>>> import numpy as np
>>> from numpy import linalg as LA
>>> np.set_printoptions(precision=2, suppress=True, linewidth=160)
>>> mat = np.load("a.npy")
>>> mat
array([[ 0.6,  0.6, -5. , -0.7, -1.1, -0.3],
       [ 1.3, -1.4,  4.5,  0.5,  0.1, -1.5],
       [ 0.9,  2.5, -0.5,  0.3,  0.5, -1.5]])
>>> LA.norm(mat, axis=0)
array([1.69, 2.93, 6.75, 0.91, 1.21, 2.14])
>>> np.round(LA.norm(mat[2], 1), 2), round(LA.norm(mat[2], np.inf), 2)
(np.float64(6.2), np.float64(2.5))
>>> np.round(LA.norm(mat) ** 2 / LA.norm(mat, 2) ** 2, 2)
np.float64(1.28)
>>> r0, v = mat[0], mat[2]
>>> r0 @ v
np.float64(4.23)
>>> pr = (r0 @ v) / (r0 @ r0) * r0
>>> pr
array([ 0.09,  0.09, -0.77, -0.11, -0.17, -0.05])
>>> round((v - pr) @ r0, 2)
np.float64(-0.0)
>>> LA.matrix_rank(np.outer(r0, v))
np.int64(1)
>>> np.round(LA.norm(r0 + v) ** 2 + LA.norm(r0 - v) ** 2, 2)
np.float64(74.82)
>>> def softmax(z):
...     e = np.exp(z - z.max(axis=-1, keepdims=True))
...     return e / e.sum(axis=-1, keepdims=True)
... 
>>> softmax(mat).sum(axis=1)
array([1., 1., 1.])
>>> np.round(softmax(mat[0]), 2) + 0
array([0.35, 0.35, 0.  , 0.1 , 0.06, 0.14])
>>> S = mat @ mat.T / np.sqrt(6)
>>> np.round(softmax(S + np.triu(np.full(S.shape, -np.inf), 1)), 2) + 0
array([[1.  , 0.  , 0.  ],
       [0.  , 1.  , 0.  ],
       [0.09, 0.01, 0.9 ]])
>>> softmax(S)[0] @ mat
array([ 0.6,  0.6, -5. , -0.7, -1.1, -0.3])
>>> softmax(S).round(6).argmax(axis=1)
array([0, 1, 2])
>>> r0 = np.array([0, 5, 3])
>>> J = np.array([np.roll(r0, i) for i in range(3)])
>>> J
array([[0, 5, 3],
       [3, 0, 5],
       [5, 3, 0]])
>>> w1 = np.array([[-1, 4, 1, -3, 0, 0], [-1, -5, 1, -4, 2, -1], [-3, 3, 0, 3, 4, -2]])
>>> c = np.array([-2, -1, 2, -2, -1, 2])
>>> H = np.maximum(J @ w1 + c, 0)
>>> H
array([[ 0,  0,  7,  0, 21,  0],
       [ 0, 26,  5,  4, 19,  0],
       [ 0,  4, 10,  0,  5,  0]])
>>> (H > 0).mean(axis=0)
array([0.  , 0.67, 1.  , 0.33, 1.  , 0.  ])
>>> LA.matrix_rank(H)
np.int64(3)
>>> (H > 0).astype(int)
array([[0, 0, 1, 0, 1, 0],
       [0, 1, 1, 1, 1, 0],
       [0, 1, 1, 0, 1, 0]])
>>> C = np.array([[1, 2], [2, -2], [1, 1], [1, 1], [0, 1], [2, 1]])
>>> (H @ C).round(6).argmax(axis=1)
array([1, 0, 0])
>>> H @ C
array([[  7,  28],
       [ 61, -24],
       [ 18,   7]])
